>>> import numpy as np
>>> np.set_printoptions(precision=2, suppress=True, linewidth=200)
>>> data = np.load("run6.npy")
>>> data
array([[-1, -1, -1],
       [-1, -2, -2],
       [-1, -2, -3]])
>>> ev, evecs = np.linalg.eigh(data)
>>> (ev > 1e-8).sum(), (ev < -1e-8).sum()
(np.int64(0), np.int64(3))
>>> print(evecs @ np.diag(ev) @ evecs.T)
[[-1. -1. -1.]
 [-1. -2. -2.]
 [-1. -2. -3.]]
>>> np.linalg.eigvalsh(data + 4 * np.eye(3))
array([-1.05,  3.36,  3.69])
>>> Q, evecs = np.linalg.qr(data[:, :2])[0], np.linalg.qr(data[:, 2:])[0]
>>> sv = np.linalg.svd(Q.T @ evecs, compute_uv=False)
>>> np.degrees(np.arccos(sv.clip(0, 1)))
array([10.89])
>>> (sv > 0.9).sum()
np.int64(1)
>>> sv
array([0.98])
>>> feats = np.load("sample12.npy")
>>> feats
array([[0., 1., 1.],
       [1., 0., 0.],
       [1., 0., 0.]])
>>> Uu, sv, vt = np.linalg.svd(feats)
>>> sv.round(2) + 0
array([1.41, 1.41, 0.  ])
>>> np.argmax(sv[:-1] / (sv[1:] + 1e-6)) + 1
np.int64(2)
>>> A2 = Uu[:, :2] @ np.diag(sv[:2]) @ vt[:2]
>>> np.linalg.matrix_rank(feats, rtol=0.05)
np.int64(2)
>>> round(np.linalg.eigvalsh(feats).min(), 2)
np.float64(-1.41)
>>> K = np.array([[0.5, 0.0, 0.25, 0.25],
...     [0.0, 1.0, 0.0, 0.0],
...     [0.0, 0.0, 1.0, 0.0],
...     [0.0, 0.5, 0.0, 0.5]])
>>> K
array([[0.5 , 0.  , 0.25, 0.25],
       [0.  , 1.  , 0.  , 0.  ],
       [0.  , 0.  , 1.  , 0.  ],
       [0.  , 0.5 , 0.  , 0.5 ]])
>>> A2 = np.array([[-1, -3, 2], [2, 0, -3]])
>>> cent = np.kron(A2, K)
>>> cent
array([[-0.5 , -0.  , -0.25, -0.25, -1.5 , -0.  , -0.75, -0.75,  1.  ,  0.  ,  0.5 ,  0.5 ],
       [-0.  , -1.  , -0.  , -0.  , -0.  , -3.  , -0.  , -0.  ,  0.  ,  2.  ,  0.  ,  0.  ],
       [-0.  , -0.  , -1.  , -0.  , -0.  , -0.  , -3.  , -0.  ,  0.  ,  0.  ,  2.  ,  0.  ],
       [-0.  , -0.5 , -0.  , -0.5 , -0.  , -1.5 , -0.  , -1.5 ,  0.  ,  1.  ,  0.  ,  1.  ],
       [ 1.  ,  0.  ,  0.5 ,  0.5 ,  0.  ,  0.  ,  0.  ,  0.  , -1.5 , -0.  , -0.75, -0.75],
       [ 0.  ,  2.  ,  0.  ,  0.  ,  0.  ,  0.  ,  0.  ,  0.  , -0.  , -3.  , -0.  , -0.  ],
       [ 0.  ,  0.  ,  2.  ,  0.  ,  0.  ,  0.  ,  0.  ,  0.  , -0.  , -0.  , -3.  , -0.  ],
       [ 0.  ,  1.  ,  0.  ,  1.  ,  0.  ,  0.  ,  0.  ,  0.  , -0.  , -1.5 , -0.  , -1.5 ]])
